In [1]: import numpy as np

In [2]: np.set_printoptions(suppress=True, linewidth=140)

In [3]: J = np.array([[0, 0, 0, 0, 0, 0, 0],
   ...:     [0, 0, 0, 1, 1, 0, 1],
   ...:     [0, 0, 0, 1, 0, 1, 1],
   ...:     [0, 1, 1, 0, 0, 0, 1],
   ...:     [0, 1, 0, 0, 0, 1, 1],
   ...:     [0, 0, 1, 0, 1, 0, 0],
   ...:     [0, 1, 1, 1, 1, 0, 0]])

In [4]: print([round(float(np.linalg.det(J[:i, :i])), 2) + 0 for i in range(1, 8)])
[0.0, 0.0, 0.0, 0.0, 0.0, 0.0, 0.0]

In [5]: try:
   ...:     np.linalg.cholesky(J)
   ...: except np.linalg.LinAlgError as e:
   ...:     print(e)
   ...: 
Matrix is not positive definite

In [6]: print(np.all(np.linalg.eigvalsh(J) > 0))
False

In [7]: left, s, Vh = np.linalg.svd(J)

In [8]: print(np.argmax(s[:-1] / (s[1:] + 1e-6)) + 1)
6

In [9]: print(s.round(3))
[3.115 2.    1.618 0.861 0.746 0.618 0.   ]

In [10]: A2 = left[:, :6] @ np.diag(s[:6]) @ Vh[:6]

In [11]: print(np.linalg.matrix_rank(J, rtol=0.05))
6

In [12]: print(np.linalg.matrix_rank(A2))
6

In [13]: print(A2.round(3) + 0)
[[0. 0. 0. 0. 0. 0. 0.]
 [0. 0. 0. 1. 1. 0. 1.]
 [0. 0. 0. 1. 0. 1. 1.]
 [0. 1. 1. 0. 0. 0. 1.]
 [0. 1. 0. 0. 0. 1. 1.]
 [0. 0. 1. 0. 1. 0. 0.]
 [0. 1. 1. 1. 1. 0. 0.]]

In [14]: vals, evecs = np.linalg.eigh(J)

In [15]: x = np.array([-4, -3, -1, -4, -3, -5, -4])

In [16]: print(x @ J @ x)
178

In [17]: print(round(float(x @ J @ x / (x @ x)), 3), np.round(vals[0], 3), round(vals[-1], 3))
1.935 -2.0 3.115

In [18]: print(np.round(np.linalg.eigvalsh(J[1:, 1:]), 3))
[-2.    -1.618 -0.861  0.618  0.746  3.115]

In [19]: left, s, Vh = np.linalg.svd(J)

In [20]: evecs = Vh[:(s > 1e-8).sum()]

In [21]: rng = np.random.default_rng(175004)

In [22]: x = J[6] + 5 * J[3] + rng.integers(2) * np.eye(7)[2]

In [23]: print(x)
[0. 6. 7. 1. 1. 0. 5.]

In [24]: print(np.allclose(evecs.T @ evecs @ x, x))
True

In [25]: print(np.round(evecs.T @ evecs, 3) + 0)
[[0. 0. 0. 0. 0. 0. 0.]
 [0. 1. 0. 0. 0. 0. 0.]
 [0. 0. 1. 0. 0. 0. 0.]
 [0. 0. 0. 1. 0. 0. 0.]
 [0. 0. 0. 0. 1. 0. 0.]
 [0. 0. 0. 0. 0. 1. 0.]
 [0. 0. 0. 0. 0. 0. 1.]]

In [26]: print(np.linalg.matrix_rank(np.vstack([J, x])))
6

In [27]: m1 = np.load("dump.npy")

In [28]: print(m1)
[[0 0 1 1]
 [0 0 0 0]
 [1 0 0 1]
 [1 0 1 0]]

In [29]: proj = np.triu(np.array([[1, -1, 3, 2], [0, -3, 1, 2], [0, -1, 2, -3], [3, -2, 2, -3]]), 1) + np.eye(4)

In [30]: A2 = proj @ m1 @ np.linalg.inv(proj)

In [31]: print(np.linalg.matrix_rank(A2))
3

In [32]: print(np.round(np.poly(A2), 3) + 0)
[ 1.  0. -3. -2.  0.]

In [33]: print(m1.sum(axis=0))
[2 0 2 2]

In [34]: print(np.argwhere(np.triu(m1)))
[[0 2]
 [0 3]
 [2 3]]

In [35]: print(np.trace(m1 @ m1 @ m1) // 6)
1

In [36]: L = np.diag(m1.sum(axis=1)) - m1

In [37]: print(L)
[[ 2  0 -1 -1]
 [ 0  0  0  0]
 [-1  0  2 -1]
 [-1  0 -1  2]]

In [38]: print(L @ np.ones(4))
[0. 0. 0. 0.]

In [39]: print((np.linalg.eigvalsh(L) < 1e-8).sum())
2

In [40]: mat = np.tril(np.array([[0, 1, 0, 2], [1, 0, 2, 2], [2, 2, 0, 1], [0, 0, 0, 2]]), -1) + np.eye(4, dtype=int)

In [41]: print(mat)
[[1 0 0 0]
 [1 1 0 0]
 [2 2 1 0]
 [0 0 0 1]]

In [42]: t3 = np.stack([mat, -3 * mat, mat[::-1]])

In [43]: print(np.linalg.matrix_rank(t3.reshape(3, -1)))
2

In [44]: print(t3.sum(axis=0))
[[-2  0  0  1]
 [ 0  0  1  0]
 [-3 -3 -2  0]
 [ 1  0  0 -2]]

In [45]: print(t3.shape)
(3, 4, 4)

In [46]: left, s = np.linalg.svd(mat)
Traceback (most recent call last):
  Cell In[46], line 1
    left, s = np.linalg.svd(mat)
ValueError: too many values to unpack (expected 2)


In [47]: left, s, Vh = np.linalg.svd(mat, full_matrices=False)

In [48]: print(s.round(3))
[3.362 1.    0.731 0.407]

In [49]: print((s > 1e-8).sum())
4

In [50]: print(np.round(np.abs(Vh[0]), 3))
[0.713 0.65  0.265 0.   ]

In [51]: print(np.abs(left[:, 0]).round(6).argmax())
2

In [52]: assert mat == mat.T
Traceback (most recent call last):
  Cell In[52], line 1
    assert mat == mat.T
ValueError: The truth value of an array with more than one element is ambiguous. Use a.any() or a.all()


In [53]: print(round(np.abs(np.linalg.eigvals(mat)).max(), 3))
1.0

In [54]: print(round(float(np.linalg.det(mat)), 3))
1.0

In [55]: print(np.linalg.matrix_power(mat, 4))
[[ 1  0  0  0]
 [ 4  1  0  0]
 [20  8  1  0]
 [ 0  0  0  1]]

In [56]: print(np.trace(mat))
4

In [57]: print(np.allclose(mat, mat.T))
False

In [58]: print((mat + mat.T) / 2)
[[1.  0.5 1.  0. ]
 [0.5 1.  1.  0. ]
 [1.  1.  1.  0. ]
 [0.  0.  0.  1. ]]

In [59]: print((mat - mat.T) / 2)
[[ 0.  -0.5 -1.   0. ]
 [ 0.5  0.  -1.   0. ]
 [ 1.   1.   0.   0. ]
 [ 0.   0.   0.   0. ]]
